% python3 -q
>>> import numpy as np
>>> np.set_printoptions(suppress=True, linewidth=140)
>>> def rnd(a):
...     return np.round(a, 2) + 0
... 
>>> A = np.array([[3, 0], [2, 0], [3, 3], [0, 0]])
>>> A[2] = A[0]
>>> print(A)
[[3 0]
 [2 0]
 [3 0]
 [0 0]]
>>> rk = np.linalg.matrix_rank(A)
>>> print(rk)
1
>>> ns = np.linalg.svd(A)[2][rk:].T
>>> print(ns @ ns.T)
[[0. 0.]
 [0. 1.]]
>>> print(np.allclose(A @ ns, 0))
True
>>> print(A @ ns)
[[0.]
 [0.]
 [0.]
 [0.]]
>>> print([int(np.linalg.matrix_rank(A[:, :j + 1])) for j in range(2)])
[1, 1]
>>> print(ns[:, 0] / ns[np.abs(ns[:, 0]).round(6).argmax(), 0])
[0. 1.]
>>> print([int(np.linalg.matrix_rank(np.delete(A, i, axis=0))) for i in range(4)])
[1, 1, 1, 1]
>>> F = np.array([[-1.2, 1.0, 0.6, -1.2, 0.1],
...     [-0.7, 1.0, -0.3, 0.2, 0.4],
...     [1.3, -1.6, -0.9, 1.1, -0.5]])
>>> rng = np.random.default_rng(3502)
>>> F[2] = F[0] + 0.1 * rng.normal(size=5)
>>> print(rnd(F))
[[-1.2   1.    0.6  -1.2   0.1 ]
 [-0.7   1.   -0.3   0.2   0.4 ]
 [-1.27  1.17  0.64 -1.37  0.14]]
>>> out = np.array([[0, 0, 0], [2, -2, -2]])
>>> cent = np.kron(out, F)
>>> print(rnd(np.linalg.norm(cent, 2)), rnd(np.linalg.norm(out, 2) * np.linalg.norm(F, 2)))
11.02 11.02
>>> print(np.linalg.matrix_rank(cent))
3
>>> print(rnd(np.linalg.norm(F, 2) / np.linalg.norm(F)))
0.95
>>> print(np.argsort(-np.linalg.norm(F, axis=0).round(6), kind="stable")[:3])
[0 1 3]
>>> f, r1 = F[2], F[1]
>>> print(rnd(f @ f))
5.29
>>> p = (f @ r1) / (f @ f) * f
>>> print(np.linalg.matrix_rank(np.outer(f, r1)))
1
>>> print(rnd(p))
[-0.4   0.36  0.2  -0.43  0.04]
>>> print(rnd(np.linalg.norm(F[1], 1)), rnd(np.linalg.norm(F[1], np.inf)))
2.6 1.0
>>> print(F[1] @ F[0])
1.46
>>> print(rnd(np.linalg.norm(F) ** 2 / np.linalg.norm(F, 2) ** 2))
1.12
>>> print(rnd(np.linalg.norm(F[1] - F[0])))
1.76
>>> print(rnd(np.linalg.norm(F, 2)))
3.18
>>> out = np.array([[-3, -2], [-3, -2], [-2, 0], [1, 0], [0, 2]])
>>> print(rnd(np.einsum("ij->j", F)))
[-3.17  3.17  0.94 -2.37  0.64]
>>> print(rnd(out.T @ F.T))
[[-1.8  -0.1  -2.35]
 [ 0.6   0.2   0.47]]
>>> print(rnd(np.einsum("ik,kj->ji", F, out)))
[[-1.8  -0.1  -2.35]
 [ 0.6   0.2   0.47]]
>>> print(rnd(np.einsum("ij,ij->i", F, F)))
[4.25 1.78 5.29]
>>> print(np.linalg.matrix_rank(F @ out))
2
>>> print(rnd(F @ out))
[[-1.8   0.6 ]
 [-0.1   0.2 ]
 [-2.35  0.47]]
